$ python3 -q
>>> import numpy as np
>>> np.set_printoptions(suppress=True, linewidth=140)
>>> rd = lambda a: np.round(a, 3) + 0
>>> arr = np.loadtxt("w.csv", delimiter=",")
>>> print(arr)
[[ -9.838  -5.885  -1.961   5.663  -5.271   8.124  -3.681  -2.289   0.277   2.852   0.982  -1.099  -7.486]
 [  4.777   3.809   3.396   3.847   7.066  10.248  -6.29   -2.889   5.184  -6.473   0.564   4.017   5.949]
 [-14.772   0.69   -0.428 -10.098  -6.528 -15.374  -3.94   -5.241  -2.313 -11.126  -4.334  -5.497   0.665]
 [ -9.355   4.444   2.132 -13.678  -6.448  -5.071   3.943   2.976  -9.403   0.453   1.18    1.76   -1.133]
 [  2.648   2.562  -0.384  -3.158  -1.106  -8.19   -3.079  -6.57   -2.528   4.649  -2.562  -2.037   3.39 ]
 [ -6.378   4.776  -5.295   4.408  -2.904   4.084  -4.222  -4.255   2.741  -6.992   5.036  -1.368  10.796]
 [ -2.816  -1.792   4.727  -4.265   7.741 -11.986  -2.685  -3.306  -3.679   1.46    3.34   -1.113 -13.538]
 [-10.923   2.32   -2.792  17.71   -0.219   4.478   1.29   -5.845  -3.519   7.007  -5.879   3.894  -6.582]
 [ 17.178  -4.998  -2.405  13.839  -2.683  -0.81   -2.315 -19.267   3.405   5.342  -2.391  -0.472  -2.77 ]
 [-19.242  -2.817  -3.127  -5.744  -1.634  -7.134  -4.039   0.205   0.901   1.003  -0.131 -10.981  -5.174]
 [ -5.03   -0.136  -1.136  15.901   1.151   6.38    0.813   4.893   2.486  -2.9    -3.16   10.599 -13.937]
 [ -4.314  -3.742   2.255  -0.056  -2.635   3.24   -3.067  -4.451   3.534   5.988   0.503   6.482  -6.575]
 [  3.826   1.543   3.3     0.518   1.124   1.838  -0.483  -3.294  -1.792   0.341   3.897   4.39    1.334]]
>>> rng = np.random.default_rng(3)
>>> B = arr + rng.integers(-2, 3, (13, 12)) @ rng.integers(-2, 3, (12, 13))
>>> print(rd(B))
[[-13.838  -3.885   4.039   8.663  14.729   7.124 -17.681  -4.289  -3.723  -3.148  -5.018  13.901  -7.486]
 [  6.777 -10.191   4.396   5.847  12.066   0.248  -5.29  -19.889  10.184 -19.473  -6.436   2.017   8.949]
 [-11.772   7.69    0.572  -8.098  -4.528  -6.374  -3.94    0.759  -7.313  -8.126  -8.334  -3.497   4.665]
 [  7.645   4.444   2.132  -9.678 -19.448 -11.071   7.943   4.976  -2.403  -2.547   1.18    4.76    3.867]
 [  9.648   6.562  -3.384  -7.158  -0.106   2.81    4.921   0.43    1.472   4.649 -12.562  -6.037  16.39 ]
 [ -2.378   2.776   3.705  11.408  -0.904   0.084  -7.222 -11.255   2.741 -14.992   7.036  -5.368   9.796]
 [-13.816  -2.792   0.727  -6.265   9.741  -7.986  -0.685  -4.306 -11.679   5.46    5.34   -8.113 -17.538]
 [ -9.923  10.32    0.208   5.71  -12.219   7.478  -3.71   11.155  -2.519  14.007   3.121   0.894 -18.582]
 [ 24.178  -9.998  -6.405   4.839  -9.683  -6.81    0.685 -21.267   6.405   3.342  -7.391  -5.472  -1.77 ]
 [-15.242  -1.817   1.873 -11.744   0.366 -19.134  -2.039  -6.795   3.901  -1.997 -12.131  -9.981  -7.174]
 [ -7.03   -4.136  -7.136  17.901  -2.849   0.38    3.813  -9.107   6.486  -5.9    -0.16   10.599 -20.937]
 [  5.686   5.258   7.255  -9.056  -7.635   8.24  -13.067   2.549   4.534  11.988   5.503  -7.518  -7.575]
 [  1.826  -2.457  11.3     2.518   3.124  -3.162  -6.483   2.706   4.208  -1.659   4.897  16.39   -0.666]]
>>> print(rd(np.linalg.svd(B - arr, compute_uv=False)))
[50.599 39.443 31.453 30.135 22.746 19.418 12.372  9.988  7.303  5.904  2.774  0.653  0.   ]
>>> print(np.abs(B - arr).sum(axis=1))
[83. 82. 48. 64. 76. 53. 52. 93. 59. 60. 58. 87. 58.]
